% ipython --no-banner

In [1]: import numpy as np

In [2]: from numpy import linalg as LA

In [3]: np.set_printoptions(precision=3, suppress=True, linewidth=200)

In [4]: def tidy(a):
   ...:     return np.round(a, 3) + 0
   ...: 

In [5]: E = np.load("sample19.npy")

In [6]: E
Out[6]: 
array([[ 0.7,  0.2,  0.8, -1.7,  0.1,  0.8, -2. ,  2.3, -0.7,  0.3],
       [-1.1, -0.6,  0.3, -0.6, -0.3, -1.9,  0.2, -0.7,  0.3,  1.9],
       [ 0.1,  1.2, -0.5,  0.2,  0.5, -0.4,  0.8,  0.7, -0.6,  0.6],
       [ 0.4,  0. ,  0.3,  0.9, -0.3, -0.3,  0.6,  0.2,  0.2,  0. ],
       [ 0.8, -1.2,  1. , -0.3, -0.4, -0.2, -0.4,  0.3,  1.1,  1.4],
       [-2.1, -0.3,  0.4,  0.4, -0.9,  0.4,  0.3, -1.6,  1.4, -1.3],
       [ 0.8, -0.1,  0.4,  0.3, -1. , -1. , -0.4, -2.4, -1.9, -0.5],
       [-0.5, -4.5,  7.5,  8. , -0.5, -0.5,  9.5,  5. ,  4.5, -1.5],
       [ 1.3,  0.4,  1.3, -0.2,  0.7,  0. , -0.4,  1.4, -0.1, -1.3],
       [-0.7,  0.1,  0.7, -1.1, -1.6,  0.3, -1. ,  1. , -0.6,  1.1],
       [-1.3,  1.2,  0.5,  0.5,  0.2,  1.7,  0.8, -0.2, -1.6,  0.2]])

In [7]: # row 7 dominates

In [8]: r0, v = E[4], E[10]

In [9]: r0 @ r0
Out[9]: np.float64(6.79)

In [10]: p = (r0 @ v) / (r0 @ r0) * r0

In [11]: LA.matrix_rank(np.outer(r0, v))
Out[11]: np.int64(1)

In [12]: tidy(LA.norm(r0 + v) ** 2 + LA.norm(r0 - v) ** 2)
Out[12]: np.float64(33.26)

In [13]: r0 = np.array([0, 0, -2, 1, -1, 0, -1, 1, 0, -1, 0, 0, 0])

In [14]: feats = np.array([np.roll(r0, i) for i in range(13)])

In [15]: feats
Out[15]: 
array([[ 0,  0, -2,  1, -1,  0, -1,  1,  0, -1,  0,  0,  0],
       [ 0,  0,  0, -2,  1, -1,  0, -1,  1,  0, -1,  0,  0],
       [ 0,  0,  0,  0, -2,  1, -1,  0, -1,  1,  0, -1,  0],
       [ 0,  0,  0,  0,  0, -2,  1, -1,  0, -1,  1,  0, -1],
       [-1,  0,  0,  0,  0,  0, -2,  1, -1,  0, -1,  1,  0],
       [ 0, -1,  0,  0,  0,  0,  0, -2,  1, -1,  0, -1,  1],
       [ 1,  0, -1,  0,  0,  0,  0,  0, -2,  1, -1,  0, -1],
       [-1,  1,  0, -1,  0,  0,  0,  0,  0, -2,  1, -1,  0],
       [ 0, -1,  1,  0, -1,  0,  0,  0,  0,  0, -2,  1, -1],
       [-1,  0, -1,  1,  0, -1,  0,  0,  0,  0,  0, -2,  1],
       [ 1, -1,  0, -1,  1,  0, -1,  0,  0,  0,  0,  0, -2],
       [-2,  1, -1,  0, -1,  1,  0, -1,  0,  0,  0,  0,  0],
       [ 0, -2,  1, -1,  0, -1,  1,  0, -1,  0,  0,  0,  0]])

In [16]: x0 = np.array([0, 3, 1, 0, 3, 2, 0, 0, 3, 2, 1, 1, 0])

In [17]: h1 = np.maximum(feats @ x0, 0)

In [18]: np.maximum(feats @ x0, 0) - np.maximum(-feats @ x0, 0)
Out[18]: array([ -7,   3,  -6,  -5,  -3,  -3,  -6,  -1,  -6,  -5,   0,   1, -10])

In [19]: np.maximum(feats @ (3 * x0), 0)
Out[19]: array([0, 9, 0, 0, 0, 0, 0, 0, 0, 0, 0, 3, 0])

In [20]: tidy(np.tanh(feats @ x0))
Out[20]: array([-1.   ,  0.995, -1.   , -1.   , -0.995, -0.995, -1.   , -0.762, -1.   , -1.   ,  0.   ,  0.762, -1.   ])

In [21]: O, vecs = LA.qr(feats[:, :8])[0], LA.qr(feats[:, 8:])[0]

In [22]: sv = LA.svd(O.T @ vecs, compute_uv=False)

In [23]: (sv > 0.9).sum()
Out[23]: np.int64(0)

In [24]: tidy(sv)
Out[24]: array([0.702, 0.645, 0.633, 0.432, 0.376])

In [25]: O, R = LA.qr(feats)

In [26]: np.allclose(R.T @ R, feats.T @ feats)
Out[26]: True

In [27]: tidy(np.abs(np.diag(R)))
Out[27]: array([3.   , 2.687, 2.686, 2.686, 2.52 , 2.457, 2.442, 2.371, 2.35 , 2.267, 2.245, 2.211, 1.951])

In [28]: tidy(np.trace(O @ O.T))
Out[28]: np.float64(13.0)

In [29]: O.shape, R.shape
Out[29]: ((13, 13), (13, 13))

In [30]: r0, v = feats[0], feats[4]

In [31]: r0 @ v
Out[31]: np.int64(3)

In [32]: r0 @ r0
Out[32]: np.int64(9)

In [33]: p = (r0 @ v) / (r0 @ r0) * r0

In [34]: LA.matrix_rank(np.outer(r0, v))
Out[34]: np.int64(1)

In [35]: tidy(LA.norm(r0 + v) ** 2 + LA.norm(r0 - v) ** 2)
Out[35]: np.float64(36.0)

In [36]: K = np.array([[-9, 1, -2, 1, 3],
    ...:     [6, -1, -1, -2, -2],
    ...:     [0, -3, -3, 3, 0],
    ...:     [-6, -1, 0, 3, 2],
    ...:     [-6, 3, 3, 2, 2],
    ...:     [3, 2, 2, 0, -1],
    ...:     [-9, 3, -3, -3, 3]])

In [37]: # rank 4

In [38]: LA.cond(K) > 100
Out[38]: np.True_

In [39]: np.argsort(-LA.norm(K, axis=0).round(6), kind="stable")[:3]
Out[39]: array([0, 2, 3])

In [40]: np.abs(np.diag(LA.qr(K)[1])) > 1e-9
Out[40]: array([ True,  True,  True,  True, False])

In [41]: LA.lstsq(K[:-1].T, K[-1])[2]
Out[41]: np.int32(4)

In [42]: np.allclose(K[:-1].T @ LA.lstsq(K[:-1].T, K[-1])[0], K[-1])
Out[42]: True

In [43]: np.unique(K.round(6), axis=0).shape
Out[43]: (7, 5)

In [44]: r = LA.matrix_rank(K)

In [45]: r
Out[45]: np.int64(4)

In [46]: ns = LA.svd(K)[2][r:].T

In [47]: LA.matrix_rank(K.T @ K), LA.matrix_rank(K @ K.T)
Out[47]: (np.int64(4), np.int64(4))

In [48]: [int(LA.matrix_rank(K[:, :j + 1])) for j in range(5)]
Out[48]: [1, 2, 3, 4, 4]

In [49]: np.allclose(K @ ns, 0)
Out[49]: True

In [50]: [int(LA.matrix_rank(np.delete(K, i, axis=0))) for i in range(7)]
Out[50]: [4, 4, 4, 4, 4, 4, 4]

In [51]: tidy(ns @ ns.T)
Out[51]: 
array([[0.1, 0. , 0. , 0. , 0.3],
       [0. , 0. , 0. , 0. , 0. ],
       [0. , 0. , 0. , 0. , 0. ],
       [0. , 0. , 0. , 0. , 0. ],
       [0.3, 0. , 0. , 0. , 0.9]])

In [52]: [int(LA.matrix_rank(K[:i])) for i in range(1, len(K) + 1)]
Out[52]: [1, 2, 3, 4, 4, 4, 4]

In [53]: m1 = np.load("w.npy")

In [54]: m1
Out[54]: 
array([[ 0, -2, -2,  1,  1,  1, -2, -1,  2, -1, -2,  2,  2],
       [-2,  2,  1, -2, -1,  2,  1,  2,  0, -2, -1,  0,  2],
       [ 0,  1,  1,  0, -2,  2, -1, -2, -2, -2,  2,  2,  1],
       [ 1, -2,  1, -1, -2, -2, -2,  0,  2,  2,  2, -1, -2],
       [ 1,  2, -2, -1,  2, -2,  1,  2,  1,  1,  1, -1, -2],
       [ 1, -1, -1, -1, -1, -1,  0,  1,  1,  2, -2, -2,  1],
       [ 2,  2,  1, -2, -2,  0,  2, -1, -2, -2, -2,  1,  1],
       [ 1,  0,  2,  0, -2, -1,  2, -1,  1,  2,  2, -1,  2],
       [-2,  0, -1,  1, -1,  2, -1,  1,  1, -2, -2, -2, -2],
       [ 0,  0,  1, -2, -2, -1,  2,  1,  2,  2,  1,  0,  0],
       [ 2,  2,  2,  2,  0,  2,  0, -1, -2,  1, -2,  2, -1],
       [-2,  0, -1, -1,  2,  2,  2, -2,  1,  0,  1,  0, -1],
       [-1,  1,  0, -1,  0,  2,  0,  1, -1, -1,  0,  0,  1]])

In [55]: rng = np.random.default_rng(20794)

In [56]: labels = rng.permutation(13)

In [57]: labels
Out[57]: array([ 0,  7, 12,  1,  3, 10, 11,  2,  9,  6,  8,  5,  4])

In [58]: M2 = m1[labels][:, labels]

In [59]: np.trace(M2)
Out[59]: np.int64(6)

In [60]: tidy(np.sort(np.abs(LA.eigvals(M2))))
Out[60]: array([1.531, 1.803, 2.887, 2.898, 2.898, 3.525, 3.525, 4.211, 4.211, 4.61 , 4.61 , 4.643, 6.065])

In [61]: np.allclose(M2, m1)
Out[61]: False

In [62]: tidy(np.abs(LA.eigvals(m1)).max())
Out[62]: np.float64(6.065)

In [63]: np.allclose(m1, m1.T)
Out[63]: False

In [64]: tidy(np.sort(np.abs(LA.eigvals(m1))))
Out[64]: array([1.531, 1.803, 2.887, 2.898, 2.898, 3.525, 3.525, 4.211, 4.211, 4.61 , 4.61 , 4.643, 6.065])

In [65]: np.allclose(m1 @ m1.T, m1.T @ m1)
Out[65]: False

In [66]: np.trace(m1)
Out[66]: np.int64(6)

In [67]: labels = rng.permutation(13)

In [68]: M2 = m1[:, labels] * rng.choice([-1, 1], 13)

In [69]: M2
Out[69]: 
array([[ 1,  2,  1,  0,  2,  1,  1, -2, -2, -2, -1, -2, -2],
       [ 2,  2,  2, -2,  1, -2, -2,  0,  1,  2,  1,  0,  1],
       [ 2,  1,  2,  0, -2,  2,  0,  2,  1,  1,  2, -2, -1],
       [-2, -2, -2,  1, -2,  0, -1, -2,  1, -2,  2,  1, -2],
       [-2, -2, -1,  1, -1, -2, -1, -1, -2,  2, -2,  1,  1],
       [-1,  1, -2,  1,  2, -1, -1, -1, -1, -1,  1,  2,  0],
       [ 0,  1,  2,  2,  2,  1, -2,  2,  1,  2,  2, -1,  2],
       [-1,  2, -2,  1, -2,  1,  0, -1,  2,  0,  2,  1,  2],
       [ 2, -2,  2, -2,  2, -1,  1, -1, -1,  0,  1,  2, -1],
       [-1,  0, -2,  0, -1, -1, -2, -2,  1,  0,  2,  0,  2],
       [ 2, -1, -1,  2,  2,  1,  2,  2,  2,  2,  0, -2,  0],
       [ 2, -1,  0, -2, -1,  2, -1, -1, -1,  0, -2,  0,  2],
       [ 2,  1,  1, -1,  0, -1, -1,  1,  0,  1,  0,  0,  0]])

In [70]: left, _, VT = LA.svd(m1.T @ M2)

In [71]: labels
Out[71]: array([ 5, 12,  9,  0, 10,  7,  3,  8,  2,  1,  4, 11,  6])

In [72]: x0 = np.array([0, 0, 1, 1, 0, 1, -2, -2, 0, 1, -2, -2, -3])

In [73]: h1 = np.maximum(M2 @ x0, 0)

In [74]: h1
Out[74]: array([14,  0,  4,  3,  3,  0,  0,  0,  0,  0,  0,  2,  0])

In [75]: np.maximum(M2 @ x0, 0) - np.maximum(-M2 @ x0, 0)
Out[75]: array([ 14,  -1,   4,   3,   3,  -5,  -1, -10,  -4,  -5,   0,   2,   0])

In [76]: M2.T @ h1
Out[76]: array([ 14,  18,  13,   2,   9,  20,   6, -31, -29, -24, -10, -30, -31])

In [77]: x0 = np.array([-4, 3, -8, 5, 5, 0, -9, -8, -3, -1, 8, 3, 5])

In [78]: target = m1 @ x0

In [79]: b, lr = np.zeros(13), 1 / LA.norm(m1, 2) ** 2

In [80]: for i in range(250):
    ...:     b -= lr * m1.T @ (m1 @ b - target)
    ...:     if i % 50 == 0: print(i, round(LA.norm(m1 @ b - target), 3))
    ...: 
0 58.77
50 3.344
100 2.499
150 2.306
200 2.145

In [81]: tidy(LA.cond(m1))
Out[81]: np.float64(26.423)

In [82]: M2 = np.array([[9, -8, -6, 0, -1, 9, 7],
    ...:     [8, -3, -8, 2, 1, -9, -5],
    ...:     [-6, 7, 0, 7, 3, -2, -3],
    ...:     [4, -3, 0, 8, 2, 0, -5],
    ...:     [-3, -8, 4, 4, -8, -7, 9],
    ...:     [6, 0, 0, -4, -2, -5, -3],
    ...:     [-1, -3, -7, 7, 8, 4, -9]])

In [83]: M2[-1] = M2[0]

In [84]: data = M2 + 0.1 * np.eye(7)

In [85]: data
Out[85]: 
array([[ 9.1, -8. , -6. ,  0. , -1. ,  9. ,  7. ],
       [ 8. , -2.9, -8. ,  2. ,  1. , -9. , -5. ],
       [-6. ,  7. ,  0.1,  7. ,  3. , -2. , -3. ],
       [ 4. , -3. ,  0. ,  8.1,  2. ,  0. , -5. ],
       [-3. , -8. ,  4. ,  4. , -7.9, -7. ,  9. ],
       [ 6. ,  0. ,  0. , -4. , -2. , -4.9, -3. ],
       [ 9. , -8. , -6. ,  0. , -1. ,  9. ,  7.1]])

In [86]: M2 = data / LA.norm(data, axis=1, keepdims=True)

In [87]: C2 = M2 @ M2.T

In [88]: tidy(C2[5])
Out[88]: array([-0.051,  0.654, -0.434,  0.025, -0.067,  1.   , -0.056])

In [89]: tidy(C2)
Out[89]: 
array([[ 1.   ,  0.097, -0.692,  0.121,  0.067, -0.051,  1.   ],
       [ 0.097,  1.   , -0.097,  0.488, -0.054,  0.654,  0.092],
       [-0.692, -0.097,  1.   ,  0.239, -0.215, -0.434, -0.691],
       [ 0.121,  0.488,  0.239,  1.   , -0.087,  0.025,  0.116],
       [ 0.067, -0.054, -0.215, -0.087,  1.   , -0.067,  0.071],
       [-0.051,  0.654, -0.434,  0.025, -0.067,  1.   , -0.056],
       [ 1.   ,  0.092, -0.691,  0.116,  0.071, -0.056,  1.   ]])

In [90]: tidy(np.degrees(np.arccos(np.clip(C2[5, 1], -1, 1))))
Out[90]: np.float64(49.132)

In [91]: np.argwhere(np.triu(np.abs(C2) > 0.95, 1))
Out[91]: array([[0, 6]])

In [92]: labels = rng.permutation(7)

In [93]: labels
Out[93]: array([4, 0, 6, 2, 3, 5, 1])

In [94]: M2 = data[labels][:, labels]

In [95]: tidy(LA.det(M2)), tidy(LA.det(data[labels]))
Out[95]: (np.float64(22418.669), np.float64(-22418.669))

In [96]: np.trace(M2)
Out[96]: np.float64(8.7)

In [97]: M2
Out[97]: 
array([[-7.9, -3. ,  9. ,  4. ,  4. , -7. , -8. ],
       [-1. ,  9.1,  7. , -6. ,  0. ,  9. , -8. ],
       [-1. ,  9. ,  7.1, -6. ,  0. ,  9. , -8. ],
       [ 3. , -6. , -3. ,  0.1,  7. , -2. ,  7. ],
       [ 2. ,  4. , -5. ,  0. ,  8.1,  0. , -3. ],
       [-2. ,  6. , -3. ,  0. , -4. , -4.9,  0. ],
       [ 1. ,  8. , -5. , -8. ,  2. , -9. , -2.9]])

In [98]: x0 = np.array([-1, 2, 2, 0, -1, 1, -1])

In [99]: h1 = np.maximum(data @ x0, 0)

In [100]: tidy(np.tanh(data @ x0))
Out[100]: array([-1., -1.,  1., -1., -1., -1., -1.])

In [101]: np.flatnonzero(h1 > 1e-9)
Out[101]: array([2])

In [102]: tidy(np.maximum(data @ x0, 0) - np.maximum(-data @ x0, 0))
Out[102]: array([-34.1, -34.8,  18.2,  -7. , -13.1,  -5.9, -34.1])

In [103]: tidy(data.T @ h1)
Out[103]: array([-109.2 ,  127.4 ,    1.82,  127.4 ,   54.6 ,  -36.4 ,  -54.6 ])

In [104]: data * (h1 > 1e-9)[:, None]
Out[104]: 
array([[ 0. , -0. , -0. ,  0. , -0. ,  0. ,  0. ],
       [ 0. , -0. , -0. ,  0. ,  0. , -0. , -0. ],
       [-6. ,  7. ,  0.1,  7. ,  3. , -2. , -3. ],
       [ 0. , -0. ,  0. ,  0. ,  0. ,  0. , -0. ],
       [-0. , -0. ,  0. ,  0. , -0. , -0. ,  0. ],
       [ 0. ,  0. ,  0. , -0. , -0. , -0. , -0. ],
       [ 0. , -0. , -0. ,  0. , -0. ,  0. ,  0. ]])

In [105]: t3 = np.stack([data, -2 * data, data[::-1]])

In [106]: t3.shape
Out[106]: (3, 7, 7)

In [107]: left, sv, VT = LA.svd(data)

In [108]: np.argmax(sv[:-1] / (sv[1:] + 1e-6)) + 1
Out[108]: np.int64(6)

In [109]: tidy(sv)
Out[109]: array([26.852, 18.339, 16.783, 12.316,  6.267,  2.592,  0.014])

In [110]: M2 = left[:, :6] @ np.diag(sv[:6]) @ VT[:6]

In [111]: tidy(np.abs(data - M2).max())
Out[111]: np.float64(0.007)

In [112]: tidy(LA.norm(data - M2) / LA.norm(data))
Out[112]: np.float64(0.0)

In [113]: tidy(LA.norm(data - M2, 2)), tidy(sv[6])
Out[113]: (np.float64(0.014), np.float64(0.014))

In [114]: tidy(M2)
Out[114]: 
array([[ 9.102, -8.   , -5.997,  0.   , -0.993,  8.998,  7.004],
       [ 8.   , -2.9  , -8.   ,  2.   ,  1.   , -9.   , -5.   ],
       [-6.   ,  7.   ,  0.1  ,  7.   ,  3.   , -2.   , -3.   ],
       [ 4.   , -3.   ,  0.   ,  8.1  ,  2.   ,  0.   , -5.   ],
       [-3.   , -8.   ,  4.   ,  4.   , -7.9  , -7.   ,  9.   ],
       [ 6.   ,  0.   ,  0.   , -4.   , -2.   , -4.9  , -3.   ],
       [ 8.998, -8.   , -6.003,  0.   , -1.007,  9.002,  7.096]])

In [115]: LA.matrix_rank(data, rtol=0.05)
Out[115]: np.int64(6)

In [116]: mat = np.array([[3.0, 0.0, 0.0, 3.0, 3.0, 4.0, 1.0, 5.0],
     ...:     [2.0, 2.0, 2.0, 1.0, -5.0, 5.0, -5.0, -2.0],
     ...:     [3.0, 2.0, 1.0, 0.0, 2.0, 1.0, 4.0, 4.0],
     ...:     [3.0, 1.0, 0.0, 3.0, -2.0, 5.0, 3.0, -5.0],
     ...:     [0.0, 0.0, 0.0, 0.0, 1.0, 5.0, -7.0, 2.0],
     ...:     [0.0, 0.0, 0.0, 0.0, -5.0, 8.0, -9.0, 3.0],
     ...:     [0.0, 0.0, 0.0, 0.0, 5.0, 3.0, 3.0, -7.0],
     ...:     [0.0, 0.0, 0.0, 0.0, 3.0, 1.0, 2.0, 7.0]])

In [117]: (data + data.T) / 2
Out[117]: 
array([[ 9.1,  0. , -6. ,  2. , -2. ,  7.5,  8. ],
       [ 0. , -2.9, -0.5, -0.5, -3.5, -4.5, -6.5],
       [-6. , -0.5,  0.1,  3.5,  3.5, -1. , -4.5],
       [ 2. , -0.5,  3.5,  8.1,  3. , -2. , -2.5],
       [-2. , -3.5,  3.5,  3. , -7.9, -4.5,  4. ],
       [ 7.5, -4.5, -1. , -2. , -4.5, -4.9,  3. ],
       [ 8. , -6.5, -4.5, -2.5,  4. ,  3. ,  7.1]])
